$ python3 -q
>>> import numpy as np
>>> np.set_printoptions(suppress=True, linewidth=200)
>>> F = np.loadtxt("data.csv", delimiter=",")
>>> F
array([[ 4.64,  9.64, -3.  ],
       [-1.55,  3.45, -3.  ],
       [-0.55,  4.45, -3.  ],
       [ 0.77,  5.77, -3.  ],
       [-1.89,  3.11, -3.  ],
       [-1.69,  3.31, -3.  ],
       [ 2.94,  7.94, -3.  ],
       [-2.79,  2.21, -3.  ],
       [-2.08,  2.92, -3.  ],
       [ 0.43,  5.43, -3.  ],
       [ 2.17,  7.17, -3.  ],
       [-0.68,  4.32, -3.  ],
       [-0.68,  4.32, -3.  ],
       [-0.24,  4.76, -3.  ],
       [ 0.11,  5.11, -3.  ],
       [ 0.75,  5.75, -3.  ],
       [ 5.2 , 10.2 , -3.  ],
       [ 0.72,  5.72, -3.  ],
       [ 0.69,  5.69, -3.  ],
       [ 0.54,  5.54, -3.  ],
       [-1.61,  3.39, -3.  ],
       [-1.48,  3.52, -3.  ],
       [-1.71,  3.29, -3.  ],
       [-1.93,  3.07, -3.  ]])
>>> np.round(F @ np.linalg.pinv(F) @ F, 2)
array([[ 4.64,  9.64, -3.  ],
       [-1.55,  3.45, -3.  ],
       [-0.55,  4.45, -3.  ],
       [ 0.77,  5.77, -3.  ],
       [-1.89,  3.11, -3.  ],
       [-1.69,  3.31, -3.  ],
       [ 2.94,  7.94, -3.  ],
       [-2.79,  2.21, -3.  ],
       [-2.08,  2.92, -3.  ],
       [ 0.43,  5.43, -3.  ],
       [ 2.17,  7.17, -3.  ],
       [-0.68,  4.32, -3.  ],
       [-0.68,  4.32, -3.  ],
       [-0.24,  4.76, -3.  ],
       [ 0.11,  5.11, -3.  ],
       [ 0.75,  5.75, -3.  ],
       [ 5.2 , 10.2 , -3.  ],
       [ 0.72,  5.72, -3.  ],
       [ 0.69,  5.69, -3.  ],
       [ 0.54,  5.54, -3.  ],
       [-1.61,  3.39, -3.  ],
       [-1.48,  3.52, -3.  ],
       [-1.71,  3.29, -3.  ],
       [-1.93,  3.07, -3.  ]])
>>> np.allclose(F[:-1].T @ np.linalg.lstsq(F[:-1].T, F[-1])[0], F[-1])
True
>>> try:
...     np.linalg.inv(F)
... except np.linalg.LinAlgError as e:
...     print(e)
... 
Last 2 dimensions of the array must be square
>>> np.round(np.trace(np.linalg.pinv(F) @ F), 2)
np.float64(2.0)
>>> [round(float(x), 2) for x in np.linalg.svd(F, compute_uv=False)[:3]]
[30.01, 10.61, 0.0]
>>> np.argsort(-np.linalg.norm(F, axis=0).round(6), kind="stable")[:3]
array([1, 2, 0])
>>> round(np.linalg.norm(F, 2) / np.linalg.norm(F), 2)
np.float64(0.94)
>>> out = F / np.linalg.norm(F, axis=1, keepdims=True)
>>> gram = out @ out.T
>>> np.round(np.linalg.norm(out, axis=1), 2)
array([1., 1., 1., 1., 1., 1., 1., 1., 1., 1., 1., 1., 1., 1., 1., 1., 1., 1., 1., 1., 1., 1., 1., 1.])
>>> gram[11].round(2)
array([0.81, 0.97, 1.  , 0.96, 0.95, 0.97, 0.87, 0.83, 0.93, 0.98, 0.9 , 1.  , 1.  , 1.  , 0.99, 0.96, 0.79, 0.96, 0.97, 0.97, 0.97, 0.98, 0.96, 0.94])
>>> rk = np.linalg.matrix_rank(F)
>>> rk
np.int64(2)
>>> N = np.linalg.svd(F)[2][rk:].T
>>> np.allclose(F @ N, 0)
True
>>> np.round(F @ N, 2) + 0
array([[0.],
       [0.],
       [0.],
       [0.],
       [0.],
       [0.],
       [0.],
       [0.],
       [0.],
       [0.],
       [0.],
       [0.],
       [0.],
       [0.],
       [0.],
       [0.],
       [0.],
       [0.],
       [0.],
       [0.],
       [0.],
       [0.],
       [0.],
       [0.]])
>>> rng = np.random.default_rng(21379)
>>> feats = rng.normal(size=(31, 6)) + 20 * np.array([3, 0, 3, 4, 1, 2])
>>> feats.round(2)
array([[61.75,  0.55, 61.4 , 79.52, 20.85, 39.83],
       [59.11, -0.29, 60.98, 79.75, 21.14, 41.22],
       [59.27, -0.24, 57.7 , 78.98, 19.8 , 39.6 ],
       [60.15,  1.15, 61.09, 80.31, 19.07, 39.77],
       [60.68, -0.71, 58.98, 78.8 , 20.48, 38.91],
       [61.65, -0.48, 60.32, 81.16, 19.82, 40.11],
       [60.15, -1.01, 60.18, 78.39, 19.31, 39.67],
       [59.82, -0.24, 59.57, 79.91, 21.35, 39.97],
       [57.93,  0.01, 60.94, 81.53, 18.51, 39.53],
       [61.28,  1.58, 60.79, 80.28, 20.84, 39.63],
       [59.49,  2.07, 59.83, 80.44, 20.14, 39.97],
       [59.99, -0.96, 59.9 , 79.38, 20.75, 39.46],
       [59.34, -1.6 , 59.54, 79.55, 21.26, 38.63],
       [58.51, -3.24, 60.15, 80.27, 21.42, 41.06],
       [59.24, -0.61, 60.95, 79.5 , 19.91, 38.96],
       [59.63,  1.93, 59.71, 79.76, 21.43, 39.01],
       [60.79, -0.95, 59.09, 78.94, 20.59, 41.92],
       [61.48,  2.  , 60.4 , 80.84, 19.69, 39.91],
       [60.83,  1.01, 59.01, 79.85, 18.12, 41.54],
       [58.79, -0.56, 61.36, 81.  , 19.1 , 40.62],
       [60.08,  0.66, 58.78, 80.36, 19.94, 38.4 ],
       [58.61, -1.13, 61.18, 78.82, 20.81, 41.72],
       [61.34,  1.85, 59.62, 81.19, 19.23, 39.76],
       [58.67,  0.34, 61.02, 79.79, 20.98, 41.78],
       [58.62,  0.28, 59.73, 80.44, 19.95, 37.54],
       [58.87, -1.12, 61.21, 80.91, 18.82, 40.59],
       [60.16,  0.28, 60.04, 79.88, 18.87, 40.39],
       [62.51, -1.76, 60.43, 78.95, 20.28, 40.43],
       [59.95,  0.44, 60.69, 81.67, 20.45, 40.57],
       [61.1 ,  1.57, 60.78, 79.24, 21.4 , 40.16],
       [60.04,  0.88, 60.46, 81.03, 20.18, 39.99]])
>>> gram = np.cov(feats, rowvar=False)
>>> np.argwhere(np.triu(np.abs(np.corrcoef(feats.T)) > 0.8, 1))
array([], shape=(0, 2), dtype=int64)
>>> round(float(np.corrcoef(feats[:, 4], feats[:, 2])[0, 1]), 2)
0.02
>>> np.round(np.polyfit(feats[:, 4], feats[:, 2], 1), 2)
array([ 0.02, 59.88])
>>> np.round(np.median(feats, axis=0), 2)
array([59.99,  0.01, 60.32, 79.88, 20.18, 39.97])
>>> np.round(np.linalg.eigvalsh(gram)[::-1], 2)
array([2.02, 1.36, 1.16, 0.81, 0.6 , 0.36])
>>> np.round(feats.std(axis=0), 2)
array([1.11, 1.24, 0.87, 0.86, 0.91, 1.  ])
>>> np.round(np.corrcoef(feats.T), 2) + 0
array([[ 1.  ,  0.29, -0.11, -0.14,  0.01,  0.  ],
       [ 0.29,  1.  , -0.01,  0.33, -0.16, -0.19],
       [-0.11, -0.01,  1.  ,  0.28,  0.02,  0.28],
       [-0.14,  0.33,  0.28,  1.  , -0.35, -0.07],
       [ 0.01, -0.16,  0.02, -0.35,  1.  ,  0.01],
       [ 0.  , -0.19,  0.28, -0.07,  0.01,  1.  ]])
>>> x0 = np.array([-4, -1, 0, -3, -1, -2])
>>> rhs = feats @ x0
>>> np.round(np.linalg.lstsq(feats, rhs)[0], 2) + 0
array([-4., -1.,  0., -3., -1., -2.])
>>> rhs = rhs + 0.3 * rng.normal(size=31)
>>> rhs.round(2)
array([-586.94, -579.47, -572.87, -581.13, -576.97, -589.88, -573.64, -580.29, -573.44, -587.28, -581.59, -576.79, -572.36, -574.73, -572.7 , -579.54, -583.85, -590.14, -586.  , -577.69, -579.31,
       -574.  , -589.51, -579.16, -570.94, -576.92, -579.89, -585.77, -587.12, -585.39, -584.54])
>>> beta, *_ = np.linalg.lstsq(feats, rhs)
>>> beta.round(2)
array([-4.03, -1.12,  0.13, -3.  , -1.03, -2.15])
>>> round(np.linalg.norm(rhs - feats @ beta), 2)
np.float64(1.51)
>>> [round(float(np.linalg.norm(np.linalg.solve(feats.T @ feats + lam * np.eye(6), feats.T @ rhs))), 2) for lam in (0, 1, 10, 100)]
[5.67, 5.6, 5.23, 4.72]
>>> beta.round()
array([-4., -1.,  0., -3., -1., -2.])
>>> W2 = feats[[5, 0]].astype(float)
>>> for _ in range(7):
...     idx = np.linalg.norm(feats[:, None] - W2, axis=-1).argmin(axis=1)
...     W2 = np.array([feats[idx == j].mean(axis=0) for j in range(2)])
... 
>>> idx
array([1, 0, 0, 1, 0, 1, 0, 0, 0, 1, 1, 0, 0, 0, 0, 1, 0, 1, 1, 0, 1, 0, 1, 0, 0, 0, 1, 0, 1, 1, 1])
>>> np.abs(W2[1] - W2[0]).argmax()
np.int64(1)
>>> W2.round(2)
array([[59.47, -0.81, 60.17, 79.7 , 20.26, 40.09],
       [60.64,  1.11, 60.21, 80.4 , 20.  , 39.93]])
